$ python -q
>>> import numpy as np
>>> np.set_printoptions(suppress=True, linewidth=160)
>>> F = np.loadtxt("test17.csv", delimiter=",")
>>> F.round(1) + 0
array([[ 0. ,  0.1, -0.1],
       [ 0.1,  0.4, -0.5],
       [-0.1, -0.5,  0.5]])
>>> # symmetric
>>> w, vecs = np.linalg.eigh(F)
>>> round(float(w.sum()), 1), np.round(np.trace(F), 1)
(1.0, np.float64(1.0))
>>> np.abs(vecs[:, -1]).round(6).argmax()
np.int64(2)
>>> np.unique(w.round(6) + 0, return_counts=True)[1]
array([2, 1])
>>> np.round(vecs.T @ F @ vecs, 1) + 0
array([[0., 0., 0.],
       [0., 0., 0.],
       [0., 0., 1.]])
>>> np.round(np.linalg.eigvalsh(F + -1 * np.eye(3)), 1) + 0
array([-1., -1.,  0.])
>>> w.round(1) + 0
array([0., 0., 1.])
>>> np.round(vecs.T @ vecs, 1) + 0
array([[1., 0., 0.],
       [0., 1., 0.],
       [0., 0., 1.]])
>>> (w > 1e-8).sum(), (w < -1e-8).sum()
(np.int64(1), np.int64(0))
>>> K = np.load("data.npy")
>>> K.round(1) + 0
array([[-0.5,  0.3, -0.2,  0.3,  0.1, -0.7, -0.1],
       [-0.6,  0. , -0.4, -0.5, -0.5,  0.2, -0.2],
       [ 0.3,  0.9, -0.2, -0.1, -0.1,  0.1,  0.1],
       [ 0. ,  0. ,  0.3,  0. , -0.6, -0.2,  0.7],
       [ 0.2, -0.1, -0.2,  0.6, -0.6,  0.1, -0.5],
       [ 0. , -0.2, -0.8,  0.3,  0.2,  0.1,  0.5],
       [-0.5,  0.2,  0.3,  0.4,  0.1,  0.6,  0.2]])
>>> vec = np.array([0, 1, -1])
>>> round(float(np.trace(F)), 1)
1.0
>>> np.round(F @ vec, 1)
array([ 0.3,  0.9, -1. ])
>>> rng = np.random.default_rng(584)
>>> idx = rng.permutation(7)
>>> idx
array([3, 4, 2, 1, 0, 6, 5])
>>> M2 = K[idx][:, idx]
>>> np.round(np.sort(np.abs(np.linalg.eigvals(M2))), 1)
array([1., 1., 1., 1., 1., 1., 1.])
>>> np.allclose(M2, K)
False
>>> M2.round(1) + 0
array([[ 0. , -0.6,  0.3,  0. ,  0. ,  0.7, -0.2],
       [ 0.6, -0.6, -0.2, -0.1,  0.2, -0.5,  0.1],
       [-0.1, -0.1, -0.2,  0.9,  0.3,  0.1,  0.1],
       [-0.5, -0.5, -0.4,  0. , -0.6, -0.2,  0.2],
       [ 0.3,  0.1, -0.2,  0.3, -0.5, -0.1, -0.7],
       [ 0.4,  0.1,  0.3,  0.2, -0.5,  0.2,  0.6],
       [ 0.3,  0.2, -0.8, -0.2,  0. ,  0.5,  0.1]])
>>> round(np.trace(M2), 1)
np.float64(-0.8)
>>> np.round(K.T @ K, 1) + 0
array([[1., 0., 0., 0., 0., 0., 0.],
       [0., 1., 0., 0., 0., 0., 0.],
       [0., 0., 1., 0., 0., 0., 0.],
       [0., 0., 0., 1., 0., 0., 0.],
       [0., 0., 0., 0., 1., 0., 0.],
       [0., 0., 0., 0., 0., 1., 0.],
       [0., 0., 0., 0., 0., 0., 1.]])
>>> np.round(np.linalg.svd(K, compute_uv=False), 1)
array([1., 1., 1., 1., 1., 1., 1.])
>>> np.round(K @ K.T, 1) + 0
array([[1., 0., 0., 0., 0., 0., 0.],
       [0., 1., 0., 0., 0., 0., 0.],
       [0., 0., 1., 0., 0., 0., 0.],
       [0., 0., 0., 1., 0., 0., 0.],
       [0., 0., 0., 0., 1., 0., 0.],
       [0., 0., 0., 0., 0., 1., 0.],
       [0., 0., 0., 0., 0., 0., 1.]])
>>> np.round(np.sort(np.abs(np.linalg.eigvals(K))), 1)
array([1., 1., 1., 1., 1., 1., 1.])
>>> np.allclose(K, K.T)
False
>>> np.round(np.linalg.matrix_power(K, 4), 1) + 0
array([[-0.4, -0.2, -0.3,  0.3, -0.4,  0.1, -0.7],
       [ 0.1, -0.3,  0.1,  0.3, -0.5, -0.7,  0.3],
       [ 0.4,  0.1, -0.4,  0.7,  0.5, -0.1, -0.1],
       [-0.3, -0.5, -0.6, -0.1,  0.2,  0.1,  0.5],
       [ 0.5,  0.4, -0.6, -0.3, -0.5,  0.1,  0.1],
       [-0.6,  0.6, -0.1,  0.4, -0.1,  0. ,  0.4],
       [ 0.2, -0.3,  0.2,  0.4, -0.3,  0.7,  0.3]])
>>> np.round(np.trace(K), 1)
np.float64(-0.8)
>>> np.round((K + K.T) / 2, 1) + 0
array([[-0.5, -0.1,  0.1,  0.2,  0.2, -0.3, -0.3],
       [-0.1,  0. ,  0.3, -0.3, -0.3,  0. ,  0. ],
       [ 0.1,  0.3, -0.2,  0.1, -0.1, -0.3,  0.2],
       [ 0.2, -0.3,  0.1,  0. ,  0. ,  0. ,  0.5],
       [ 0.2, -0.3, -0.1,  0. , -0.6,  0.1, -0.2],
       [-0.3,  0. , -0.3,  0. ,  0.1,  0.1,  0.6],
       [-0.3,  0. ,  0.2,  0.5, -0.2,  0.6,  0.2]])
>>> np.allclose(K @ K.T, K.T @ K)
True
>>> feats = np.load("x.npy")
>>> feats
array([[ -6.7,  -0.4,   8.1,  12.1,   5.7, -10.2],
       [ -3.2,   6. ,   4.9,   2.1,   4.8,   8. ],
       [ -5.4,   0.8,   9.5,  10.4,   6. ,  -8.6],
       [ -6.4,   0.3,   8.2,   9.4,   4.6,  -9.6],
       [ -2.7,   4.5,   4.3,   2.7,   1.6,   4.9],
       [ -5.5,   1.6,   6.9,  12.1,   5.4,  -9.7],
       [ -4.1,   4.4,   3. ,   2.2,   2.8,   6.9],
       [ -2.7,   5.2,   5.2,   2.1,   1.7,   4.5],
       [ -6.3,  -0.4,   9.7,  11.4,   5.7,  -7.9],
       [ -2.1,   2.9,   4.1,   1.2,   1.7,   7. ],
       [ -7.9,   1.6,   8. ,  11.8,   4.8,  -9.5],
       [ -6.6,   1.2,   8. ,  10.1,   4.4,  -9.2],
       [ -1.9,   6. ,   5. ,   1.7,   3. ,   7. ],
       [ -6.3,   0.1,   6.7,  10.5,   5.1,  -8.3],
       [ -5.6,   0.7,   8.8,  12.1,   5. ,  -9.5],
       [ -2.1,   5.3,   5. ,   1.9,   3.8,   6.9],
       [ -3.2,   3. ,   4.1,   2.5,   1.7,   5.8],
       [ -4.1,   4.4,   6.2,   1.8,   3.1,   4.7],
       [ -6. ,   0.9,   8. ,   9.9,   5.7,  -9.4],
       [ -5.1,   1. ,   8.1,  12.3,   4.2,  -8.9],
       [ -5.1,   2.1,   7.8,   8.8,   5.5,  -9.2],
       [ -4.8,   0. ,   8.1,  10.1,   4.5, -10.6],
       [ -6.1,   1.9,   8.9,  11. ,   6.2, -10.5],
       [ -2. ,   5.1,   4.6,   2. ,   4.2,   5.3],
       [ -2.9,   4.9,   5.5,   3.2,   3.6,   6.3],
       [ -4.4,   0.9,   8.5,   9.6,   5.6,  -9. ],
       [ -6.1,  -0.2,   7.7,  11.4,   4.7,  -9.7],
       [ -6.1,   1.6,   9.4,  13.2,   4. ,  -9.3],
       [ -6.6,   0.7,  10.1,  12.3,   4.9,  -9.9],
       [ -4.9,   1.3,   8.3,  13.4,   6. ,  -9.2],
       [ -2.8,   2.5,   4.5,   2.3,   2.7,   5.7],
       [ -4.6,   1.5,   7.4,   9.9,   5.8,  -8.6]])
>>> idx = feats[:, 2] > np.median(feats[:, 2])
>>> r0 = feats[idx].mean(axis=0) - feats[~idx].mean(axis=0)
>>> ((feats - feats.mean(axis=0)) @ r0 > 0).astype(int)
array([1, 0, 1, 1, 0, 1, 0, 0, 1, 0, 1, 1, 0, 1, 1, 0, 0, 0, 1, 1, 1, 1, 1, 0, 0, 1, 1, 1, 1, 1, 0, 1])
>>> round(float((((feats - feats.mean(axis=0)) @ r0 > 0) == idx).mean()), 1)
0.9
>>> cen = (feats - feats.mean(axis=0)) / feats.std(axis=0)
>>> np.round(cen.std(axis=0), 1)
array([1., 1., 1., 1., 1., 1.])
>>> coef = np.linalg.lstsq(np.delete(cen, 2, axis=1), cen[:, 2])[0]
>>> np.abs(coef).argmax()
np.int64(4)
>>> mat = np.loadtxt("layer7.csv", delimiter=",")
>>> mat
array([[-3.,  0.,  0.,  0.,  0.,  0.,  0.,  0.,  0.],
       [ 2., -1.,  0.,  0.,  0.,  0.,  0.,  0.,  0.],
       [-2., -4.,  5.,  0.,  0.,  0.,  0.,  0.,  0.],
       [-4., -4.,  3., -3.,  0.,  0.,  0.,  0.,  0.],
       [-4., -4.,  3., -2., -3.,  0.,  0.,  0.,  0.],
       [-3.,  1., -3.,  5.,  1.,  5.,  0.,  0.,  0.],
       [-5., -3., -4., -3.,  0.,  5., -4.,  0.,  0.],
       [ 2., -1., -3., -2.,  4.,  2.,  4.,  5.,  0.],
       [ 5.,  4.,  0.,  1., -5.,  4.,  1.,  4., -4.]])
>>> np.prod(np.diag(mat)), round(float(np.linalg.det(mat)), 1)
(np.float64(54000.0), 54000.0)
>>> mat @ mat
array([[  9.,   0.,   0.,   0.,   0.,   0.,   0.,   0.,   0.],
       [ -8.,   1.,   0.,   0.,   0.,   0.,   0.,   0.,   0.],
       [-12., -16.,  25.,   0.,   0.,   0.,   0.,   0.,   0.],
       [ 10.,   4.,   6.,   9.,   0.,   0.,   0.,   0.,   0.],
       [ 18.,  12.,   0.,  12.,   9.,   0.,   0.,   0.,   0.],
       [-22.,  -8., -12.,   8.,   2.,  25.,   0.,   0.,   0.],
       [ 34.,  48., -28.,  46.,   5.,   5.,  16.,   0.,   0.],
       [-26., -10., -46., -14.,  10.,  40.,   4.,  25.,   0.],
       [-20.,  -7., -40.,  12.,  55.,  17.,   8.,   4.,  16.]])
>>> np.round(np.sort(np.linalg.eigvals(mat)), 1)
array([-4., -4., -3., -3., -3., -1.,  5.,  5.,  5.])
>>> O, vecs = np.linalg.qr(mat[:, :3])[0], np.linalg.qr(mat[:, 3:])[0]
>>> sigma = np.linalg.svd(O.T @ vecs, compute_uv=False)
>>> np.round(np.degrees(np.arccos(sigma.clip(0, 1))), 1)
array([ 4.7, 34.1, 43.8])
>>> (sigma > 0.9).sum()
np.int64(1)
>>> m1 = np.load("m.npy")
>>> m1
array([[1, 0, 0],
       [0, 1, 0],
       [0, 0, 1]])
>>> np.fft.fft(m1[0])
array([1.+0.j, 1.+0.j, 1.+0.j])
>>> m1 @ np.ones(3)
array([1., 1., 1.])
>>> (m1 @ m1)[0]
array([1, 0, 0])
>>> vec = np.ones(3)
>>> for _ in range(5):
...     vec = m1 @ vec
...     vec /= np.linalg.norm(vec)
...     print(round(vec @ m1 @ vec, 1))
... 
1.0
1.0
1.0
1.0
1.0
>>> vec.round(1)
array([0.6, 0.6, 0.6])
>>> vec = np.array([8, 7, 6])
>>> np.round(np.linalg.eigvalsh(2 * m1 - np.eye(3)), 1)
array([1., 1., 1.])
>>> m1 @ m1 @ vec
array([8, 7, 6])
>>> m1 @ vec
array([8, 7, 6])
>>> data = np.load("sample8.npy")
>>> data.round(1) + 0
array([[ 1. ,  0. ,  0. ,  0. ,  0. ],
       [ 0. ,  0.5, -0.3, -0.4,  0.1],
       [ 0. , -0.3,  0.9, -0.2,  0. ],
       [ 0. , -0.4, -0.2,  0.7,  0. ],
       [ 0. ,  0.1,  0. ,  0. ,  1. ]])
>>> # projection: eigenvalues are 0 or 1
>>> W = np.array([[3, -3], [9, -8], [6, -6], [-8, 4], [-9, -5]])
>>> coef = np.array([0, 4])
>>> hid = np.maximum(data @ W + coef, 0)
>>> np.linalg.matrix_rank(hid)
np.int64(2)
>>> cent = np.array([[3, 2], [-2, -2]])
>>> np.round(hid @ cent, 1)
array([[  5.3,   2.6],
       [ 16.8,  11.2],
       [ 12.3,   8.2],
       [-22.3, -22.3],
       [  0. ,   0. ]])
>>> (hid @ cent).round(6).argmax(axis=1)
array([0, 0, 0, 0, 0])
>>> M2 = np.array([[3, 1], [3, -2], [-1, 2], [5, -1], [-4, 2]])
>>> np.vstack([data, M2.T]).shape
(7, 5)
>>> np.round(np.einsum("ik,kj->ij", data, M2), 1)
array([[ 2.7,  1.1],
       [-0.6, -1.1],
       [-3. ,  2.5],
       [ 1.9, -0.2],
       [-3.6,  1.9]])
>>> np.round(np.einsum("ij->j", data), 1) + 0
array([ 0.9, -0.2,  0.4,  0. ,  1.1])
>>> np.round(data @ M2, 1)
array([[ 2.7,  1.1],
       [-0.6, -1.1],
       [-3. ,  2.5],
       [ 1.9, -0.2],
       [-3.6,  1.9]])
>>> np.linalg.matrix_rank(np.vstack([data, M2.T]))
np.int64(5)
>>> np.round(np.einsum("ij,ij->i", data, data), 1)
array([1. , 0.5, 0.9, 0.7, 1. ])
